$ ipython --no-banner

In [1]: import numpy as np

In [2]: from numpy import linalg as LA

In [3]: np.set_printoptions(precision=1, suppress=True, linewidth=140)

In [4]: def rd(a):
   ...:     return np.round(a, 1) + 0
   ...: 

In [5]: feats = np.loadtxt("case15.csv", delimiter=",")

In [6]: rd(feats)
Out[6]: 
array([[ 0.3,  0.2, -0.2, -0.1,  0.3, -0.2, -0.1, -0.2, -0.2],
       [ 0.2,  0.1, -0.1,  0. ,  0.2, -0.1,  0. , -0.1, -0.1],
       [-0.2, -0.1,  0.1,  0. , -0.2,  0.1,  0. ,  0.1,  0.1],
       [-0.1,  0. ,  0. ,  0. , -0.1,  0. ,  0. ,  0. ,  0. ],
       [ 0.3,  0.2, -0.2, -0.1,  0.3, -0.2, -0.1, -0.2, -0.2],
       [-0.2, -0.1,  0.1,  0. , -0.2,  0.1,  0. ,  0.1,  0.1],
       [-0.1,  0. ,  0. ,  0. , -0.1,  0. ,  0. ,  0. ,  0. ],
       [-0.2, -0.1,  0.1,  0. , -0.2,  0.1,  0. ,  0.1,  0.1],
       [-0.2, -0.1,  0.1,  0. , -0.2,  0.1,  0. ,  0.1,  0.1]])

In [7]: # a projection of rank 1

In [8]: vec = np.array([6, 7, 7, 3, 9, 4, 5, 2, 2])

In [9]: np.sign((feats @ vec).round(6))
Out[9]: array([ 1.,  1., -1., -1.,  1., -1., -1., -1., -1.])

In [10]: rd(feats @ (2 * vec))
Out[10]: array([ 4.4,  2.7, -2.7, -0.9,  4.4, -2.7, -0.9, -2.7, -2.7])

In [11]: LA.norm(feats @ vec) <= LA.norm(feats, 2) * LA.norm(vec) + 1e-9
Out[11]: np.True_

In [12]: rd(feats @ vec)
Out[12]: array([ 2.2,  1.3, -1.3, -0.4,  2.2, -1.3, -0.4, -1.3, -1.3])

In [13]: rd((feats * vec).sum(axis=1))
Out[13]: array([ 2.2,  1.3, -1.3, -0.4,  2.2, -1.3, -0.4, -1.3, -1.3])

In [14]: (feats @ vec).argmax()
Out[14]: np.int64(0)

In [15]: Uu, s, vt = LA.svd(feats)

In [16]: vecs = vt[:(s > 1e-8).sum()]

In [17]: rng = np.random.default_rng(64)

In [18]: vec = feats[6] + -2 * feats[0] + rng.integers(2) * np.eye(9)[5]

In [19]: rd(vec)
Out[19]: array([-0.6, -0.3,  0.3,  0.1, -0.6,  1.3,  0.1,  0.3,  0.3])

In [20]: LA.matrix_rank(np.vstack([feats, vec]))
Out[20]: np.int64(2)

In [21]: np.allclose(vecs.T @ vecs @ vec, vec)
Out[21]: False

In [22]: rd(np.diag(vecs.T @ vecs))
Out[22]: array([0.3, 0.1, 0.1, 0. , 0.3, 0.1, 0. , 0.1, 0.1])

In [23]: E = np.load("test1.npy")

In [24]: E
Out[24]: 
array([[1, 0, 2, 2, 5, 5],
       [5, 1, 0, 2, 2, 5],
       [5, 5, 1, 0, 2, 2],
       [2, 5, 5, 1, 0, 2],
       [2, 2, 5, 5, 1, 0],
       [0, 2, 2, 5, 5, 1]])

In [25]: r0 = np.array([-3, -2])

In [26]: np.correlate(E[5], E[4], "full")
Out[26]: array([ 0,  0,  2, 12, 25, 44, 59, 44, 25, 12,  2])

In [27]: vec = np.array([2, 2, 0, 2, 2, 0])

In [28]: a = np.maximum(E @ vec, 0)

In [29]: np.maximum(E @ vec, 0) - np.maximum(-E @ vec, 0)
Out[29]: array([16, 20, 24, 16, 20, 24])

In [30]: a
Out[30]: array([16, 20, 24, 16, 20, 24])

In [31]: rd(np.tanh(E @ vec))
Out[31]: array([1., 1., 1., 1., 1., 1.])

In [32]: q, Rm = LA.qr(E)

In [33]: rd(np.abs(np.diag(Rm)))
Out[33]: array([7.7, 5.1, 5. , 4.6, 4.6, 2.2])

In [34]: q.shape, Rm.shape
Out[34]: ((6, 6), (6, 6))

In [35]: rd(q.T @ q)
Out[35]: 
array([[1., 0., 0., 0., 0., 0.],
       [0., 1., 0., 0., 0., 0.],
       [0., 0., 1., 0., 0., 0.],
       [0., 0., 0., 1., 0., 0.],
       [0., 0., 0., 0., 1., 0.],
       [0., 0., 0., 0., 0., 1.]])

In [36]: rd(q)
Out[36]: 
array([[-0.1, -0.1,  0.4, -0.1,  0.9, -0.1],
       [-0.7, -0.5,  0. ,  0.2, -0.1,  0.5],
       [-0.7,  0.2, -0.5,  0. ,  0.1, -0.5],
       [-0.3,  0.7,  0.2, -0.4,  0. ,  0.5],
       [-0.3,  0.1,  0.7,  0.1, -0.4, -0.4],
       [ 0. ,  0.4,  0. ,  0.9,  0.1,  0.2]])

In [37]: rd(abs(Rm[0, 0])), rd(LA.norm(E[:, 0]))
Out[37]: (np.float64(7.7), np.float64(7.7))

In [38]: rd(Rm)
Out[38]: 
array([[-7.7, -5.7, -3.5, -3.1, -3.5, -5.7],
       [ 0. ,  5.1,  4.7,  1.8,  0.8, -1.1],
       [ 0. ,  0. ,  5. ,  5. ,  2.2,  1.8],
       [ 0. ,  0. ,  0. ,  4.6,  4.4,  0.4],
       [ 0. ,  0. ,  0. ,  0. ,  4.6,  4. ],
       [ 0. ,  0. ,  0. ,  0. ,  0. ,  2.2]])

In [39]: rd(q @ Rm)
Out[39]: 
array([[1., 0., 2., 2., 5., 5.],
       [5., 1., 0., 2., 2., 5.],
       [5., 5., 1., 0., 2., 2.],
       [2., 5., 5., 1., 0., 2.],
       [2., 2., 5., 5., 1., 0.],
       [0., 2., 2., 5., 5., 1.]])

In [40]: Y = LA.inv(E)

In [41]: rd(LA.cond(E))
Out[41]: np.float64(15.0)

In [42]: np.allclose(Y, E.T)
Out[42]: False

In [43]: F = np.load("a.npy")

In [44]: F
Out[44]: 
array([[-6,  6,  6,  4,  6,  0,  6,  4, -4],
       [ 3, -3, -3, -2, -3,  0, -3, -2,  2],
       [-3,  3,  3,  2,  3,  0,  3,  2, -2],
       [ 3, -3, -3, -2, -3,  0, -3, -2,  2],
       [-6,  6,  6,  4,  6,  0,  6,  4, -4],
       [-9,  9,  9,  6,  9,  0,  9,  6, -6],
       [-3,  3,  3,  2,  3,  0,  3,  2, -2],
       [-9,  9,  9,  6,  9,  0,  9,  6, -6],
       [ 0,  0,  0,  0,  0,  0,  0,  0,  0],
       [-9,  9,  9,  6,  9,  0,  9,  6, -6]])

In [45]: r = LA.matrix_rank(F)

In [46]: r
Out[46]: np.int64(1)

In [47]: N = LA.svd(F)[2][r:].T

In [48]: [int(LA.matrix_rank(np.delete(F, i, axis=0))) for i in range(10)]
Out[48]: [1, 1, 1, 1, 1, 1, 1, 1, 1, 1]

In [49]: [int(LA.matrix_rank(F[:i])) for i in range(1, len(F) + 1)]
Out[49]: [1, 1, 1, 1, 1, 1, 1, 1, 1, 1]

In [50]: [int(LA.matrix_rank(F[:, :j + 1])) for j in range(9)]
Out[50]: [1, 1, 1, 1, 1, 1, 1, 1, 1]

In [51]: rd(N @ N.T)
Out[51]: 
array([[ 0.8,  0.2,  0.2,  0.1,  0.2,  0. ,  0.2,  0.1, -0.1],
       [ 0.2,  0.8, -0.2, -0.1, -0.2,  0. , -0.2, -0.1,  0.1],
       [ 0.2, -0.2,  0.8, -0.1, -0.2,  0. , -0.2, -0.1,  0.1],
       [ 0.1, -0.1, -0.1,  0.9, -0.1,  0. , -0.1, -0.1,  0.1],
       [ 0.2, -0.2, -0.2, -0.1,  0.8,  0. , -0.2, -0.1,  0.1],
       [ 0. ,  0. ,  0. ,  0. ,  0. ,  1. ,  0. ,  0. ,  0. ],
       [ 0.2, -0.2, -0.2, -0.1, -0.2,  0. ,  0.8, -0.1,  0.1],
       [ 0.1, -0.1, -0.1, -0.1, -0.1,  0. , -0.1,  0.9,  0.1],
       [-0.1,  0.1,  0.1,  0.1,  0.1,  0. ,  0.1,  0.1,  0.9]])

In [52]: LA.matrix_rank(F, rtol=0.1)
Out[52]: np.int64(1)

In [53]: LA.cond(F) > 100
Out[53]: np.True_

In [54]: np.argsort(-LA.norm(F, axis=0).round(6), kind="stable")[:3]
Out[54]: array([0, 1, 2])

In [55]: Uu, s, vt = LA.svd(F)

In [56]: vecs = vt[:(s > 1e-8).sum()]

In [57]: vec = F[5] + 4 * F[2] + rng.integers(2) * np.eye(9)[6]

In [58]: vec
Out[58]: array([-21.,  21.,  21.,  14.,  21.,   0.,  22.,  14., -14.])

In [59]: LA.matrix_rank(np.vstack([F, vec]))
Out[59]: np.int64(2)

In [60]: np.allclose(vecs.T @ vecs @ vec, vec)
Out[60]: False

In [61]: rd(np.diag(vecs.T @ vecs))
Out[61]: array([0.2, 0.2, 0.2, 0.1, 0.2, 0. , 0.2, 0.1, 0.1])

In [62]: rd(LA.norm(vec - vecs.T @ vecs @ vec))
Out[62]: np.float64(0.9)
